>>> import numpy as np
>>> np.set_printoptions(suppress=True, linewidth=100)
>>> def rnd(a):
...     return np.round(a, 2) + 0
... 
>>> Z = np.array([[2, 3, 2, 0, 1, 1]])
>>> rng = np.random.default_rng(580)
>>> feats = rng.normal(size=(22, 1)) @ Z + np.array([3, 3, -2, 3, 2, 2])
>>> rnd(feats)
array([[ 1.83,  1.24, -3.17,  3.  ,  1.41,  1.41],
       [ 6.49,  8.23,  1.49,  3.  ,  3.74,  3.74],
       [ 4.17,  4.75, -0.83,  3.  ,  2.58,  2.58],
       [ 6.02,  7.54,  1.02,  3.  ,  3.51,  3.51],
       [ 3.29,  3.43, -1.71,  3.  ,  2.14,  2.14],
       [ 3.77,  4.16, -1.23,  3.  ,  2.39,  2.39],
       [ 3.77,  4.15, -1.23,  3.  ,  2.38,  2.38],
       [ 0.79, -0.32, -4.21,  3.  ,  0.89,  0.89],
       [ 3.17,  3.26, -1.83,  3.  ,  2.09,  2.09],
       [ 1.99,  1.49, -3.01,  3.  ,  1.5 ,  1.5 ],
       [ 1.92,  1.38, -3.08,  3.  ,  1.46,  1.46],
       [ 7.35,  9.52,  2.35,  3.  ,  4.17,  4.17],
       [-1.8 , -4.2 , -6.8 ,  3.  , -0.4 , -0.4 ],
       [ 4.44,  5.16, -0.56,  3.  ,  2.72,  2.72],
       [-2.21, -4.82, -7.21,  3.  , -0.61, -0.61],
       [ 3.39,  3.59, -1.61,  3.  ,  2.2 ,  2.2 ],
       [ 0.84, -0.24, -4.16,  3.  ,  0.92,  0.92],
       [ 1.53,  0.79, -3.47,  3.  ,  1.26,  1.26],
       [ 1.46,  0.7 , -3.54,  3.  ,  1.23,  1.23],
       [ 4.39,  5.08, -0.61,  3.  ,  2.69,  2.69],
       [ 0.31, -1.04, -4.69,  3.  ,  0.65,  0.65],
       [ 1.95,  1.43, -3.05,  3.  ,  1.48,  1.48]])
>>> # null space of dimension 4
>>> rnd(np.linalg.norm(feats, 2) / np.linalg.norm(feats))
np.float64(0.86)
>>> [round(float(x), 2) for x in np.linalg.svd(feats, compute_uv=False)[:3]]
[31.45, 18.62, 0.0]
>>> np.linalg.matrix_rank(feats, rtol=0.1)
np.int64(2)
>>> U, sv, VT = np.linalg.svd(feats)
>>> evecs = VT[:(sv > 1e-8).sum()]
>>> x0 = feats[3] + -2 * feats[0] + rng.integers(2) * np.eye(6)[4]
>>> print(rnd(x0))
[ 2.37  5.05  7.37 -3.    1.68  0.68]
>>> print(rnd(np.linalg.norm(x0 - evecs.T @ evecs @ x0)))
0.95
>>> np.linalg.matrix_rank(np.vstack([feats, x0]))
np.int64(3)
>>> print(rnd(np.diag(evecs.T @ evecs)))
[0.28 0.49 0.68 0.33 0.11 0.11]
>>> rank = np.linalg.matrix_rank(feats)
>>> rank
np.int64(2)
>>> null = np.linalg.svd(feats)[2][rank:].T
>>> print([int(np.linalg.matrix_rank(feats[:, :j + 1])) for j in range(6)])
[1, 2, 2, 2, 2, 2]
>>> print(np.linalg.matrix_rank(feats.T @ feats), np.linalg.matrix_rank(feats @ feats.T))
2 2
>>> null.shape
(6, 4)
>>> [int(np.linalg.matrix_rank(feats[:i])) for i in range(1, len(feats) + 1)]
[1, 2, 2, 2, 2, 2, 2, 2, 2, 2, 2, 2, 2, 2, 2, 2, 2, 2, 2, 2, 2, 2]
>>> rnd(null @ null.T)
array([[ 0.72, -0.35, -0.02, -0.16, -0.17, -0.17],
       [-0.35,  0.51, -0.23, -0.07, -0.19, -0.19],
       [-0.02, -0.23,  0.32,  0.4 ,  0.05,  0.05],
       [-0.16, -0.07,  0.4 ,  0.67, -0.13, -0.13],
       [-0.17, -0.19,  0.05, -0.13,  0.89, -0.11],
       [-0.17, -0.19,  0.05, -0.13, -0.11,  0.89]])
>>> np.allclose(feats @ null, 0)
True
>>> [int(np.linalg.matrix_rank(np.delete(feats, i, axis=0))) for i in range(22)]
[2, 2, 2, 2, 2, 2, 2, 2, 2, 2, 2, 2, 2, 2, 2, 2, 2, 2, 2, 2, 2, 2]
>>> mat = np.loadtxt("run2.csv", delimiter=",")
>>> print(mat)
[[ 0.28 -0.02  1.55]
 [-0.02  1.97 -0.28]
 [ 1.55 -0.28 -2.25]]
>>> print(np.abs(mat).max())
2.25
>>> mat.sum(axis=0)
array([ 1.81,  1.67, -0.98])
>>> print(mat.sum(axis=1))
[ 1.81  1.67 -0.98]
>>> rnd(np.linalg.svd(mat, compute_uv=False))
array([3., 2., 1.])
>>> rnd(np.linalg.norm(mat))
np.float64(3.74)
>>> labels = rng.permutation(3)
>>> labels
array([2, 0, 1])
>>> B = mat[labels][:, labels]
>>> print(rnd(np.linalg.det(B)), rnd(np.linalg.det(mat[labels])))
-5.98 -5.98
>>> print(np.allclose(B, mat))
False
>>> B
array([[-2.25,  1.55, -0.28],
       [ 1.55,  0.28, -0.02],
       [-0.28, -0.02,  1.97]])
>>> np.trace(B)
np.float64(0.0)
>>> evals, evecs = np.linalg.eigh(mat)
>>> x0 = np.array([-7, -6, 0])
>>> rnd(x0 @ mat @ x0 / (x0 @ x0)), rnd(evals[0]), rnd(evals[-1])
(np.float64(0.98), np.float64(-3.0), np.float64(2.0))
>>> rnd(np.linalg.eigvalsh(mat[1:, 1:]))
array([-2.27,  1.99])
>>> (np.sign(evecs[:, -1].round(6)) == np.sign(evecs[0, -1].round(6))).astype(int)
array([1, 0, 1])
>>> x0 = np.array([6, 3, 9])
>>> h = np.maximum(mat @ x0, 0)
>>> rnd(np.tanh(mat @ x0))
array([ 1.,  1., -1.])
>>> np.maximum(mat @ x0, 0) - np.maximum(-mat @ x0, 0)
array([ 15.57,   3.27, -11.79])
>>> rnd(np.maximum(mat @ (3 * x0), 0))
array([46.71,  9.81,  0.  ])
>>> mat * (h > 1e-9)[:, None]
array([[ 0.28, -0.02,  1.55],
       [-0.02,  1.97, -0.28],
       [ 0.  , -0.  , -0.  ]])
>>> print(rnd(mat.T @ h))
[ 4.29  6.13 23.22]
>>> U, sv, VT = np.linalg.svd(feats)
>>> rnd(sv)
array([31.45, 18.62,  0.  ,  0.  ,  0.  ,  0.  ])
>>> np.argmax(sv[:-1] / (sv[1:] + 1e-6)) + 1
np.int64(2)
>>> B = U[:, :2] @ np.diag(sv[:2]) @ VT[:2]
>>> rnd(np.linalg.norm(feats - B, 2)), rnd(sv[2])
(np.float64(0.0), np.float64(0.0))
>>> print(np.linalg.matrix_rank(B))
2
>>> rnd(B)
array([[ 1.83,  1.24, -3.17,  3.  ,  1.41,  1.41],
       [ 6.49,  8.23,  1.49,  3.  ,  3.74,  3.74],
       [ 4.17,  4.75, -0.83,  3.  ,  2.58,  2.58],
       [ 6.02,  7.54,  1.02,  3.  ,  3.51,  3.51],
       [ 3.29,  3.43, -1.71,  3.  ,  2.14,  2.14],
       [ 3.77,  4.16, -1.23,  3.  ,  2.39,  2.39],
       [ 3.77,  4.15, -1.23,  3.  ,  2.38,  2.38],
       [ 0.79, -0.32, -4.21,  3.  ,  0.89,  0.89],
       [ 3.17,  3.26, -1.83,  3.  ,  2.09,  2.09],
       [ 1.99,  1.49, -3.01,  3.  ,  1.5 ,  1.5 ],
       [ 1.92,  1.38, -3.08,  3.  ,  1.46,  1.46],
       [ 7.35,  9.52,  2.35,  3.  ,  4.17,  4.17],
       [-1.8 , -4.2 , -6.8 ,  3.  , -0.4 , -0.4 ],
       [ 4.44,  5.16, -0.56,  3.  ,  2.72,  2.72],
       [-2.21, -4.82, -7.21,  3.  , -0.61, -0.61],
       [ 3.39,  3.59, -1.61,  3.  ,  2.2 ,  2.2 ],
       [ 0.84, -0.24, -4.16,  3.  ,  0.92,  0.92],
       [ 1.53,  0.79, -3.47,  3.  ,  1.26,  1.26],
       [ 1.46,  0.7 , -3.54,  3.  ,  1.23,  1.23],
       [ 4.39,  5.08, -0.61,  3.  ,  2.69,  2.69],
       [ 0.31, -1.04, -4.69,  3.  ,  0.65,  0.65],
       [ 1.95,  1.43, -3.05,  3.  ,  1.48,  1.48]])
>>> rnd(np.linalg.norm(feats - B) / np.linalg.norm(feats))
np.float64(0.0)
>>> M = np.loadtxt("mat.csv", delimiter=",")
>>> M
array([[ 3.74, -5.71,  9.49,  7.72,  1.89, -7.63,  9.6 , -5.81, -7.66],
       [ 0.2 , -0.27,  0.35,  0.24,  0.15, -0.29,  0.27, -0.16, -0.37],
       [ 2.53, -3.77,  6.29,  5.11,  1.25, -5.11,  6.34, -3.79, -5.1 ],
       [-3.95,  5.81, -9.67, -7.72, -1.84,  7.7 , -9.73,  5.8 ,  7.69],
       [-3.56,  5.23, -8.92, -6.96, -1.78,  7.08, -8.78,  5.3 ,  7.03],
       [ 0.8 , -1.25,  2.01,  1.61,  0.34, -1.59,  2.  , -1.24, -1.71],
       [ 0.62, -0.88,  1.5 ,  1.31,  0.37, -1.28,  1.54, -0.94, -1.22],
       [ 0.12, -0.41,  0.56,  0.37,  0.11, -0.44,  0.6 , -0.33, -0.39],
       [ 1.5 , -2.26,  3.84,  3.2 ,  0.91, -3.05,  3.86, -2.4 , -3.2 ],
       [-1.25,  1.84, -3.29, -2.67, -0.65,  2.63, -3.28,  1.96,  2.65],
       [-1.63,  2.57, -4.32, -3.33, -0.93,  3.42, -4.28,  2.49,  3.28],
       [ 0.69, -1.01,  1.7 ,  1.27,  0.46, -1.33,  1.6 , -0.99, -1.31],
       [ 2.61, -4.16,  6.87,  5.42,  1.37, -5.42,  6.83, -4.08, -5.36],
       [-0.22,  0.45, -0.64, -0.54, -0.1 ,  0.39, -0.62,  0.45,  0.51]])
>>> O, r_ = np.linalg.qr(M)
>>> print(rnd(O @ r_))
[[ 3.74 -5.71  9.49  7.72  1.89 -7.63  9.6  -5.81 -7.66]
 [ 0.2  -0.27  0.35  0.24  0.15 -0.29  0.27 -0.16 -0.37]
 [ 2.53 -3.77  6.29  5.11  1.25 -5.11  6.34 -3.79 -5.1 ]
 [-3.95  5.81 -9.67 -7.72 -1.84  7.7  -9.73  5.8   7.69]
 [-3.56  5.23 -8.92 -6.96 -1.78  7.08 -8.78  5.3   7.03]
 [ 0.8  -1.25  2.01  1.61  0.34 -1.59  2.   -1.24 -1.71]
 [ 0.62 -0.88  1.5   1.31  0.37 -1.28  1.54 -0.94 -1.22]
 [ 0.12 -0.41  0.56  0.37  0.11 -0.44  0.6  -0.33 -0.39]
 [ 1.5  -2.26  3.84  3.2   0.91 -3.05  3.86 -2.4  -3.2 ]
 [-1.25  1.84 -3.29 -2.67 -0.65  2.63 -3.28  1.96  2.65]
 [-1.63  2.57 -4.32 -3.33 -0.93  3.42 -4.28  2.49  3.28]
 [ 0.69 -1.01  1.7   1.27  0.46 -1.33  1.6  -0.99 -1.31]
 [ 2.61 -4.16  6.87  5.42  1.37 -5.42  6.83 -4.08 -5.36]
 [-0.22  0.45 -0.64 -0.54 -0.1   0.39 -0.62  0.45  0.51]]
>>> O.shape, r_.shape
((14, 9), (9, 9))
>>> rnd(np.trace(O @ O.T))
np.float64(9.0)
